$ python -q
>>> import numpy as np
>>> from numpy import linalg as LA
>>> np.set_printoptions(precision=2, suppress=True, linewidth=140)
>>> rd = lambda a: np.round(a, 2) + 0
>>> rng = np.random.default_rng(79)
>>> K = np.eye(6, dtype=int)[rng.permutation(6)]
>>> print(K)
[[0 0 0 0 1 0]
 [1 0 0 0 0 0]
 [0 1 0 0 0 0]
 [0 0 1 0 0 0]
 [0 0 0 1 0 0]
 [0 0 0 0 0 1]]
>>> # 2 groups of indices that never mix
>>> print(rd(LA.svd(K, compute_uv=False)))
[1. 1. 1. 1. 1. 1.]
>>> out = LA.inv(K)
>>> print(rd(LA.cond(K)))
1.0
>>> print(np.allclose(out, K.T))
True
>>> print((np.abs(out) > 1e-9).astype(int))
[[0 1 0 0 0 0]
 [0 0 1 0 0 0]
 [0 0 0 1 0 0]
 [0 0 0 0 1 0]
 [1 0 0 0 0 0]
 [0 0 0 0 0 1]]
>>> print(rd(LA.det(K) * out))
[[0. 1. 0. 0. 0. 0.]
 [0. 0. 1. 0. 0. 0.]
 [0. 0. 0. 1. 0. 0.]
 [0. 0. 0. 0. 1. 0.]
 [1. 0. 0. 0. 0. 0.]
 [0. 0. 0. 0. 0. 1.]]
>>> print(out)
[[0. 1. 0. 0. 0. 0.]
 [0. 0. 1. 0. 0. 0.]
 [0. 0. 0. 1. 0. 0.]
 [0. 0. 0. 0. 1. 0.]
 [1. 0. 0. 0. 0. 0.]
 [0. 0. 0. 0. 0. 1.]]
>>> x0 = np.array([2, 0, 1, 0, 0, 0])
>>> y = K @ x0
>>> print(y)
[0 2 0 1 0 0]
>>> print(rd(LA.solve(K, y + K[:, 1])))
[2. 1. 1. 0. 0. 0.]
>>> x0 = np.array([4, 0, 0, 3, 5, 2])
>>> print(rd(np.abs(LA.eigvals(K))))
[1. 1. 1. 1. 1. 1.]
>>> print([p for p in range(1, 25) if np.allclose(LA.matrix_power(K, p), np.eye(6))])
[5, 10, 15, 20]
>>> print(rd(LA.norm(x0)), rd(LA.norm(K @ x0)))
7.35 7.35
>>> print(rd(LA.inv(K)))
[[0. 1. 0. 0. 0. 0.]
 [0. 0. 1. 0. 0. 0.]
 [0. 0. 0. 1. 0. 0.]
 [0. 0. 0. 0. 1. 0.]
 [1. 0. 0. 0. 0. 0.]
 [0. 0. 0. 0. 0. 1.]]
>>> print(rd(np.sort(np.abs(np.degrees(np.angle(LA.eigvals(K)))))))
[  0.   0.  72.  72. 144. 144.]
>>> print(rd(LA.det(K)))
1.0
>>> t = np.radians(45)
>>> r_ = np.eye(6)
>>> r_[5, 5] = r_[2, 2] = np.cos(t)
>>> r_[5, 2], r_[2, 5] = -np.sin(t), np.sin(t)
>>> print(rd(r_))
[[ 1.    0.    0.    0.    0.    0.  ]
 [ 0.    1.    0.    0.    0.    0.  ]
 [ 0.    0.    0.71  0.    0.    0.71]
 [ 0.    0.    0.    1.    0.    0.  ]
 [ 0.    0.    0.    0.    1.    0.  ]
 [ 0.    0.   -0.71  0.    0.    0.71]]
>>> out = K @ r_.T
>>> print(rd(np.abs(out - K).max(axis=0)))
[0.   0.   0.71 0.   0.   0.71]
>>> print(np.allclose(LA.norm(K, axis=1), LA.norm(out, axis=1)))
True
>>> feats = np.loadtxt("mat.csv", delimiter=",")
>>> print(feats)
[[ 0.04 -0.02  1.99 -2.01  0.06]
 [-0.04 -0.07  2.01 -2.04  0.04]
 [-0.02 -0.01  2.01 -2.01 -0.05]
 [ 0.02 -0.06  2.04 -2.   -0.06]
 [-0.07  0.    1.98 -2.02 -0.03]
 [ 0.01  0.03  2.02 -1.94 -0.06]
 [-0.06 -0.03  2.09 -2.   -0.04]
 [ 0.01 -0.08  1.99 -1.98 -0.09]
 [ 0.1   1.11  2.07 -0.06 -1.99]
 [ 0.    0.97  1.98  0.07 -1.99]
 [ 0.07  0.97  2.08  0.01 -2.05]
 [ 0.03  1.04  1.94 -0.01 -1.98]
 [-0.01  1.11  1.96 -0.01 -1.92]
 [-0.02  1.06  2.01  0.05 -1.97]
 [ 0.08  1.09  2.04  0.02 -1.94]
 [ 0.    1.13  1.98 -0.03 -2.03]
 [ 0.99  0.02 -1.89  1.95  1.02]
 [ 0.96  0.02 -1.95  2.    0.95]
 [ 1.07  0.09 -1.94  2.01  1.01]
 [ 0.99 -0.05 -1.97  1.95  0.97]
 [ 0.96  0.08 -1.99  2.03  1.09]
 [ 0.96  0.   -1.96  2.03  1.05]
 [ 0.99  0.04 -2.07  1.95  1.06]
 [ 0.92  0.02 -1.98  1.93  1.02]]
>>> t = np.radians(30)
>>> r_ = np.eye(5)
>>> r_[3, 3] = r_[4, 4] = np.cos(t)
>>> r_[3, 4], r_[4, 3] = -np.sin(t), np.sin(t)
>>> print(rd(r_))
[[ 1.    0.    0.    0.    0.  ]
 [ 0.    1.    0.    0.    0.  ]
 [ 0.    0.    1.    0.    0.  ]
 [ 0.    0.    0.    0.87 -0.5 ]
 [ 0.    0.    0.    0.5   0.87]]
>>> out = feats @ r_.T
>>> print(np.allclose(LA.norm(feats, axis=1), LA.norm(out, axis=1)))
True
>>> print(np.allclose(feats @ feats.T, out @ out.T))
True
